$ python3 -q
>>> import numpy as np
>>> import numpy.linalg as la
>>> np.set_printoptions(precision=1, suppress=True, linewidth=120, sign=" ")
>>> rd = lambda a: np.round(a, 1) + 0
>>> F = np.load("data.npy")
>>> F
array([[ 0,  5,  1,  3,  1,  5,  5,  2,  1,  0,  2],
       [ 0,  0,  0,  1,  0,  3,  4,  2,  3,  4,  1],
       [ 0,  0,  0,  3,  3,  3,  2,  5,  1,  2,  1],
       [ 0,  0,  0,  0,  0,  1,  1,  2,  3,  0,  2],
       [ 0,  0,  0,  0,  0,  4,  5,  1,  4,  2,  2],
       [ 0,  0,  0,  0,  0,  0,  4,  2,  1,  5,  2],
       [ 0,  0,  0,  0,  0,  0,  0,  5,  4,  1,  1],
       [ 0,  0,  0,  0,  0,  0,  0,  0,  2,  5,  0],
       [ 0,  0,  0,  0,  0,  0,  0,  0,  0,  2,  3],
       [ 0,  0,  0,  0,  0,  0,  0,  0,  0,  0,  0],
       [ 0,  0,  0,  0,  0,  0,  0,  0,  0,  0,  0]])
>>> rng = np.random.default_rng(33)
>>> z = rng.permutation(11)
>>> z
array([  8,   0,   6,   1,   9,   4,   3,   5,  10,   2,   7])
>>> other = F[z][:, z]
>>> np.allclose(other, F)
False
>>> np.prod(np.diag(F)), rd(la.det(F))
(np.int64(0), np.float64(0.0))
>>> rd(np.sort(la.eigvals(F)))
array([ 0.,  0.,  0.,  0.,  0.,  0.,  0.,  0.,  0.,  0.,  0.])
>>> la.matrix_rank(F - F[0, 0] * np.eye(11))
np.int64(9)
>>> rk = la.matrix_rank(F)
>>> print(rk)
9
>>> N = la.svd(F)[2][rk:].T
>>> la.matrix_rank(F.T @ F), la.matrix_rank(F @ F.T)
(np.int64(9), np.int64(9))
>>> np.allclose(F @ N, 0)
True
>>> rd(la.norm(F, axis=0))
array([ 0. ,  5. ,  1. ,  4.4,  3.2,  7.7,  9.3,  8.2,  7.5,  8.9,  5.3])
>>> rd(la.norm(F) ** 2 / la.norm(F, 2) ** 2)
np.float64(1.6)
>>> print(rd(la.norm(F[5] - F[3])))
6.2
>>> rd(la.norm(F, axis=1))
array([ 9.7,  7.5,  7.9,  4.4,  8.1,  7.1,  6.6,  5.4,  3.6,  0. ,  0. ])
>>> x0 = np.array([1, 0, -3, 4, -3, 4, -5, -2, 1, 1, 4])
>>> F * x0
array([[  0,   0,  -3,  12,  -3,  20, -25,  -4,   1,   0,   8],
       [  0,   0,   0,   4,   0,  12, -20,  -4,   3,   4,   4],
       [  0,   0,   0,  12,  -9,  12, -10, -10,   1,   2,   4],
       [  0,   0,   0,   0,   0,   4,  -5,  -4,   3,   0,   8],
       [  0,   0,   0,   0,   0,  16, -25,  -2,   4,   2,   8],
       [  0,   0,   0,   0,   0,   0, -20,  -4,   1,   5,   8],
       [  0,   0,   0,   0,   0,   0,   0, -10,   4,   1,   4],
       [  0,   0,   0,   0,   0,   0,   0,   0,   2,   5,   0],
       [  0,   0,   0,   0,   0,   0,   0,   0,   0,   2,  12],
       [  0,   0,   0,   0,   0,   0,   0,   0,   0,   0,   0],
       [  0,   0,   0,   0,   0,   0,   0,   0,   0,   0,   0]])
>>> np.einsum("ij,j->i", F, x0)
array([  6,   3,   2,   6,   3, -10,  -1,   7,  14,   0,   0])
>>> W0 = np.array([[0, 1, 0, 3, 0, 0, 5],
...     [1, 0, 1, 0, 3, 0, 0],
...     [0, 1, 0, 1, 0, 3, 0],
...     [3, 0, 1, 0, 1, 0, 3],
...     [0, 3, 0, 1, 0, 1, 0],
...     [0, 0, 3, 0, 1, 0, 1],
...     [5, 0, 0, 3, 0, 1, 0]])
>>> other = W0 / la.norm(W0, axis=1, keepdims=True)
>>> C2 = other @ other.T
>>> rd(la.norm(other, axis=1))
array([ 1.,  1.,  1.,  1.,  1.,  1.,  1.])
>>> (C2 - 2 * np.eye(7)).round(6).argmax(axis=1)
array([ 3,  5,  4,  0,  2,  1,  3])
>>> (np.abs(C2) > 0.9).astype(int)
array([[ 1,  0,  0,  0,  0,  0,  0],
       [ 0,  1,  0,  0,  0,  0,  0],
       [ 0,  0,  1,  0,  0,  0,  0],
       [ 0,  0,  0,  1,  0,  0,  0],
       [ 0,  0,  0,  0,  1,  0,  0],
       [ 0,  0,  0,  0,  0,  1,  0],
       [ 0,  0,  0,  0,  0,  0,  1]])
>>> np.argwhere(np.triu(np.abs(C2) > 0.95, 1))
array([], shape=(0, 2), dtype=int64)
>>> rd(C2)
array([[ 1. ,  0. ,  0.2,  0.6,  0.3,  0.3,  0.3],
       [ 0. ,  1. ,  0. ,  0.5,  0. ,  0.5,  0.3],
       [ 0.2,  0. ,  1. ,  0. ,  0.6,  0. ,  0.3],
       [ 0.6,  0.5,  0. ,  1. ,  0. ,  0.5,  0.6],
       [ 0.3,  0. ,  0.6,  0. ,  1. ,  0. ,  0.2],
       [ 0.3,  0.5,  0. ,  0.5,  0. ,  1. ,  0. ],
       [ 0.3,  0.3,  0.3,  0.6,  0.2,  0. ,  1. ]])
>>> q, _ = la.qr(np.array([[-0.4, -1.0, 0.1, 0.7, 1.4],
...     [-0.3, 0.8, 1.3, -0.3, -0.5],
...     [-0.6, -0.3, -3.0, 0.3, -0.7],
...     [0.6, 0.6, 0.9, -0.2, 1.3],
...     [0.7, -0.7, -1.9, 0.3, -1.1],
...     [0.9, 0.5, 1.0, -0.9, 1.1]]))
>>> M = q @ q.T
>>> rd(M)
array([[ 0.8, -0.3, -0.1,  0. , -0.2, -0.1],
       [-0.3,  0.4, -0.2,  0. , -0.3, -0.2],
       [-0.1, -0.2,  1. ,  0. , -0.1, -0.1],
       [ 0. ,  0. ,  0. ,  1. ,  0. ,  0. ],
       [-0.2, -0.3, -0.1,  0. ,  0.9, -0.1],
       [-0.1, -0.2, -0.1,  0. , -0.1,  0.9]])
>>> x0 = np.array([1, -3, -4, -2, 3, -2])
>>> h1 = np.maximum(M @ x0, 0)
>>> rd(M.T @ h1)
array([ 0.9, -1.7, -0.4, -0.1,  3. , -0.6])
>>> rd(M * (h1 > 1e-9)[:, None])
array([[ 0.8, -0.3, -0.1,  0. , -0.2, -0.1],
       [ 0. ,  0. ,  0. ,  0. ,  0. ,  0. ],
       [ 0. ,  0. ,  0. ,  0. ,  0. ,  0. ],
       [ 0. ,  0. ,  0. ,  0. ,  0. ,  0. ],
       [-0.2, -0.3, -0.1,  0. ,  0.9, -0.1],
       [ 0. ,  0. ,  0. ,  0. ,  0. ,  0. ]])
>>> rd(np.maximum(M @ (3 * x0), 0))
array([  5.7,   0. ,   0. ,   0. ,  11.3,   0. ])
>>> X = np.loadtxt("run8.csv", delimiter=",")
>>> X
array([[ 2., -1., -2.,  0.,  0.,  1., -2.,  0.],
       [-2., -2.,  1.,  0.,  0., -1., -2.,  0.],
       [ 2.,  2.,  2.,  0.,  0., -1.,  1.,  0.],
       [ 0.,  0.,  0., -2.,  0.,  0.,  0., -2.],
       [ 0.,  0.,  0.,  1.,  2.,  0.,  0., -2.],
       [ 2.,  2.,  1.,  0.,  0.,  0., -1.,  0.],
       [ 0., -2.,  2.,  0.,  0.,  2.,  1.,  0.],
       [ 0.,  0.,  0.,  1., -2.,  0.,  0.,  2.]])
>>> Uu, sv, VT = la.svd(F)
>>> rd(sv)
array([ 16.6,   8.1,   6.4,   4.9,   3.5,   2.9,   2.5,   0.6,   0.3,   0. ,   0. ])
>>> other = Uu[:, :9] @ np.diag(sv[:9]) @ VT[:9]
>>> rd(la.norm(F - other) / la.norm(F))
np.float64(0.0)
>>> rd(la.norm(F - other, 2)), sv[9]
(np.float64(0.0), np.float64(0.0))
>>> la.matrix_rank(F, rtol=0.05)
np.int64(7)
>>> rd(la.matrix_power(X, 3))
array([[-18., -16., -43.,   0.,   0.,   0., -32.,   0.],
       [-32., -48.,  19.,   0.,   0.,   7.,  -8.,   0.],
       [ 22.,  24., -12.,   0.,   0.,  -3.,   7.,   0.],
       [  0.,   0.,   0.,   0.,   8.,   0.,   0., -12.],
       [  0.,   0.,   0.,   2.,  36.,   0.,   0., -32.],
       [ -2.,   8., -29.,   0.,   0., -10.,  -7.,   0.],
       [ 20., -26.,  10.,   0.,   0.,   6., -35.,   0.],
       [  0.,   0.,   0.,   2., -28.,   0.,   0.,  32.]])
>>> np.allclose(X @ X.T, X.T @ X)
False
>>> np.trace(X)
np.float64(5.0)
>>> X @ X
array([[  4.,   2., -12.,   0.,   0.,   1.,  -7.,   0.],
       [  0.,  10.,  -1.,   0.,   0.,  -5.,   8.,   0.],
       [  2.,  -6.,   3.,   0.,   0.,   0.,  -4.,   0.],
       [  0.,   0.,   0.,   2.,   4.,   0.,   0.,   0.],
       [  0.,   0.,   0.,  -2.,   8.,   0.,   0., -10.],
       [  2.,  -2.,  -2.,   0.,   0.,  -3.,  -8.,   0.],
       [ 12.,  10.,   6.,   0.,   0.,   2.,   5.,   0.],
       [  0.,   0.,   0.,  -2.,  -8.,   0.,   0.,   6.]])
>>> K = np.load("m.npy")
>>> K
array([[ 0.2, -3.5, -1.8,  2.9, -1. ],
       [ 2.6,  3.4,  0.3,  2.5,  0.5],
       [ 3. , -1.5,  3.5,  0.1, -1.1],
       [ 2.6, -0.1,  3.9, -0.9,  1.5],
       [-3.7,  0.2,  0.8,  1.1,  3. ],
       [ 1.7, -1.3, -1.6, -4.2, -0.4],
       [ 0.6, -3.7,  2.1,  2.5, -0.2],
       [-0.8, -0.7, -1.9,  2.3, -3.9],
       [ 1.8,  1.8,  2. ,  0.8, -3.7],
       [-2.2, -0.5,  2.7,  1.5, -3.2],
       [ 0.3,  0.7, -2.3,  1.3, -4.2],
       [ 4.2, -0.1, -0.4, -2.6,  0.5],
       [ 1.7, -2.5,  3.7,  0.9, -1.1],
       [ 1.4, -3. , -1.3, -3.6,  0. ],
       [ 0.1,  1.2,  2.3,  0.9,  4.2],
       [-0.2, -1. ,  3.5, -1.9,  2.8],
       [-2.8,  2.6,  1.8,  2.6,  0.5],
       [ 1.6, -0.3,  2.4, -2.8,  2.9],
       [-3.4, -2. ,  2.9,  0.7, -0.9],
       [ 0.4, -2.1, -0.7,  3.2, -3.1],
       [ 1.4, -2.3, -0.2,  4. ,  1.3],
       [ 1.9,  0.7,  2.2, -3. , -2.7],
       [ 1.7, -4. , -0.8, -0.9, -2.2],
       [ 0.9, -1.5, -2.5, -2.5,  3.1],
       [ 2.2,  1.1, -2.4, -3.3, -1.4],
       [-0.3, -0.9,  4.7, -0.3,  1.3]])
>>> Xc = (K - K.mean(axis=0)) / K.std(axis=0)
>>> np.argwhere(np.abs(Xc) > 2)
array([[  1,   1],
       [  4,   0],
       [ 18,   0]])
>>> beta = la.lstsq(np.delete(Xc, 1, axis=1), Xc[:, 1])[0]
>>> rd(1 - np.var(Xc[:, 1] - np.delete(Xc, 1, axis=1) @ beta))
np.float64(0.0)
>>> np.abs(beta).argmax()
np.int64(1)
